$ python3 -q
>>> import numpy as np
>>> from numpy import linalg as LA
>>> np.set_printoptions(suppress=True, linewidth=120)
>>> def rnd(a):
...     return np.round(a, 1) + 0
... 
>>> K = np.arange(88).reshape(8, 11) + 3
>>> K
array([[ 3,  4,  5,  6,  7,  8,  9, 10, 11, 12, 13],
       [14, 15, 16, 17, 18, 19, 20, 21, 22, 23, 24],
       [25, 26, 27, 28, 29, 30, 31, 32, 33, 34, 35],
       [36, 37, 38, 39, 40, 41, 42, 43, 44, 45, 46],
       [47, 48, 49, 50, 51, 52, 53, 54, 55, 56, 57],
       [58, 59, 60, 61, 62, 63, 64, 65, 66, 67, 68],
       [69, 70, 71, 72, 73, 74, 75, 76, 77, 78, 79],
       [80, 81, 82, 83, 84, 85, 86, 87, 88, 89, 90]])
>>> blk = np.stack([K, 3 * K, K[::-1]])
>>> LA.matrix_rank(blk.reshape(3, -1))
np.int64(2)
>>> rnd(LA.norm(blk, axis=(1, 2)))
array([ 497.1, 1491.2,  497.1])
>>> (blk @ K.T).shape
(3, 8, 8)
>>> blk.shape
(3, 8, 11)
>>> print(LA.matrix_rank(blk))
[2 2 2]
>>> Uu, sigma, VT = LA.svd(K)
>>> evecs = VT[:(sigma > 1e-8).sum()]
>>> rng = np.random.default_rng(45)
>>> x = K[6] + 3 * K[1] + rng.integers(2) * np.eye(11)[6]
>>> print(x)
[111. 115. 119. 123. 127. 131. 136. 139. 143. 147. 151.]
>>> LA.matrix_rank(np.vstack([K, x]))
np.int64(3)
>>> t = np.radians(120)
>>> Rm = np.eye(11)
>>> Rm[3, 3] = Rm[9, 9] = np.cos(t)
>>> Rm[3, 9], Rm[9, 3] = -np.sin(t), np.sin(t)
>>> rnd(Rm)
array([[ 1. ,  0. ,  0. ,  0. ,  0. ,  0. ,  0. ,  0. ,  0. ,  0. ,  0. ],
       [ 0. ,  1. ,  0. ,  0. ,  0. ,  0. ,  0. ,  0. ,  0. ,  0. ,  0. ],
       [ 0. ,  0. ,  1. ,  0. ,  0. ,  0. ,  0. ,  0. ,  0. ,  0. ,  0. ],
       [ 0. ,  0. ,  0. , -0.5,  0. ,  0. ,  0. ,  0. ,  0. , -0.9,  0. ],
       [ 0. ,  0. ,  0. ,  0. ,  1. ,  0. ,  0. ,  0. ,  0. ,  0. ,  0. ],
       [ 0. ,  0. ,  0. ,  0. ,  0. ,  1. ,  0. ,  0. ,  0. ,  0. ,  0. ],
       [ 0. ,  0. ,  0. ,  0. ,  0. ,  0. ,  1. ,  0. ,  0. ,  0. ,  0. ],
       [ 0. ,  0. ,  0. ,  0. ,  0. ,  0. ,  0. ,  1. ,  0. ,  0. ,  0. ],
       [ 0. ,  0. ,  0. ,  0. ,  0. ,  0. ,  0. ,  0. ,  1. ,  0. ,  0. ],
       [ 0. ,  0. ,  0. ,  0.9,  0. ,  0. ,  0. ,  0. ,  0. , -0.5,  0. ],
       [ 0. ,  0. ,  0. ,  0. ,  0. ,  0. ,  0. ,  0. ,  0. ,  0. ,  1. ]])
>>> B = K @ Rm.T
>>> print(np.allclose(K @ K.T, B @ B.T))
True
>>> print(rnd(np.abs(B - K).max(axis=0)))
[  0.    0.    0.  201.6   0.    0.    0.    0.    0.   61.6   0. ]
>>> B = LA.inv(Rm)
>>> rnd(LA.cond(Rm))
np.float64(1.0)
>>> rnd(LA.slogdet(Rm)[0])
np.float64(1.0)
>>> rnd(LA.det(Rm) * B)
array([[ 1. ,  0. ,  0. ,  0. ,  0. ,  0. ,  0. ,  0. ,  0. ,  0. ,  0. ],
       [ 0. ,  1. ,  0. ,  0. ,  0. ,  0. ,  0. ,  0. ,  0. ,  0. ,  0. ],
       [ 0. ,  0. ,  1. ,  0. ,  0. ,  0. ,  0. ,  0. ,  0. ,  0. ,  0. ],
       [ 0. ,  0. ,  0. , -0.5,  0. ,  0. ,  0. ,  0. ,  0. ,  0.9,  0. ],
       [ 0. ,  0. ,  0. ,  0. ,  1. ,  0. ,  0. ,  0. ,  0. ,  0. ,  0. ],
       [ 0. ,  0. ,  0. ,  0. ,  0. ,  1. ,  0. ,  0. ,  0. ,  0. ,  0. ],
       [ 0. ,  0. ,  0. ,  0. ,  0. ,  0. ,  1. ,  0. ,  0. ,  0. ,  0. ],
       [ 0. ,  0. ,  0. ,  0. ,  0. ,  0. ,  0. ,  1. ,  0. ,  0. ,  0. ],
       [ 0. ,  0. ,  0. ,  0. ,  0. ,  0. ,  0. ,  0. ,  1. ,  0. ,  0. ],
       [ 0. ,  0. ,  0. , -0.9,  0. ,  0. ,  0. ,  0. ,  0. , -0.5,  0. ],
       [ 0. ,  0. ,  0. ,  0. ,  0. ,  0. ,  0. ,  0. ,  0. ,  0. ,  1. ]])
>>> np.allclose(B, Rm.T)
True
>>> m1 = np.loadtxt("w.csv", delimiter=",")
>>> m1
array([[ -3.,   6.,   2.,  -1.,   4.,  -1.,  -7.,  -3.,   7.],
       [ -4.,   1.,   0.,  -3.,   6.,  -1.,  -3.,  -3.,   4.],
       [ -3.,   0.,  -1.,  -4.,   4.,  -2.,  -6.,  -3.,   5.],
       [  2.,   2.,  -3.,   3.,   3.,   1.,   2.,   0.,  -1.],
       [  3.,   9.,  -2.,   0.,   0.,   5.,  -3.,  -8.,   1.],
       [  0.,   0.,   0.,   0.,   0.,   0.,   0.,   0.,   0.],
       [  0.,   0.,   0.,   0.,   0.,   0.,   0.,   0.,   0.],
       [ -5.,   0.,   2.,  -1.,   5.,   3.,  -3.,  -4.,   2.],
       [ -2.,   1.,  -2.,   1.,   6.,   3.,  -4.,  -4.,   2.],
       [  0.,   7.,  -3.,   3.,   2.,   2.,  -1.,  -3.,   5.],
       [ -1.,   2.,  -5.,  -5.,   2.,   0.,  -1.,  -7.,   3.],
       [ -1.,   5.,   0.,  -2.,   3.,   0.,  -6.,  -5.,   4.],
       [  1.,  10.,   0.,  -5.,  -1.,   2.,  -8., -10.,   5.],
       [ -3.,   3.,  -2.,  -3.,  -2.,  -3.,   2.,  -2.,   1.],
       [  0.,   4.,  -2.,  -1.,  -2.,   2.,  -2.,  -5.,   3.],
       [ -2.,   0.,  -2.,  -4.,   5.,   0.,  -2.,  -5.,   1.],
       [ -9.,   3.,   1.,  -4.,   2.,  -2.,  -5.,  -4.,   7.],
       [ -4.,   3.,   0.,  -7.,   0.,   1.,   0.,  -8.,  -2.],
       [  1.,   4.,  -2.,   3.,   4.,   3.,  -1.,  -3.,   0.],
       [ -3.,   2.,  -6.,  -2.,   4.,   0.,   5.,  -5.,  -2.],
       [ -3.,   7.,  -2.,  -4.,   4.,   4.,  -1., -11.,  -2.],
       [ -3.,   6.,  -8.,  -3.,   2.,   2.,   3., -10.,   1.],
       [  0.,   3.,  -1.,   4.,   4.,   0.,   1.,   2.,   2.],
       [  2.,   5.,  -4.,   1.,   5.,  -1.,  -1.,  -2.,   2.],
       [ -2.,  -3.,  -1.,  -2.,   3.,   2.,   1.,  -3.,  -2.],
       [ -1.,   2.,  -5.,   1.,   4.,   2.,   3.,  -3.,   2.],
       [ -6.,   4.,   2.,  -6.,   1.,   0.,  -1.,  -6.,   1.],
       [  1.,   5.,  -4.,  -3.,  -1.,  -2.,  -2.,  -4.,   5.],
       [ -3.,   3.,  -2.,  -3.,  -2.,  -3.,   2.,  -2.,   1.],
       [ -3.,  -3.,   0.,  -2.,   2.,   0.,  -3.,  -1.,   2.],
       [  0.,   0.,   0.,   0.,   0.,   0.,   0.,   0.,   0.],
       [  2.,   2.,  -3.,   3.,   3.,   1.,   2.,   0.,  -1.],
       [ -7.,   5.,  -2.,  -1.,   5.,  -1.,  -3.,  -4.,   6.],
       [ -2.,   1.,  -2.,   1.,   6.,   3.,  -4.,  -4.,   2.],
       [  1.,   3.,   3.,  -2.,  -1.,   2.,  -3.,  -3.,  -1.]])
>>> d = LA.norm(m1[:, None] - m1[None], axis=-1)
>>> d[25].round(6).argsort(kind="stable")[:4]
array([25,  3, 31, 18])
>>> rnd(d[:5, :5])
array([[ 0. ,  7.9,  7.7, 15.5, 13.8],
       [ 7.9,  0. ,  4.4, 12.4, 15.2],
       [ 7.7,  4.4,  0. , 14.2, 15.8],
       [15.5, 12.4, 14.2,  0. , 13.3],
       [13.8, 15.2, 15.8, 13.3,  0. ]])
>>> d.shape
(35, 35)
>>> print((d + 1e9 * np.eye(35)).round(6).argmin(axis=1))
[11  2  1 31 14  6  5  1 33 18 15  0 11 28 27  1 32 26  3 25 17 10  3 18 29  3 17 14 13  5  5  3  1  8  5]
>>> print(np.unravel_index(d.round(6).argmax(), d.shape))
(np.int64(12), np.int64(19))
>>> np.flatnonzero(d[25] < d.mean() / 2)
array([25])
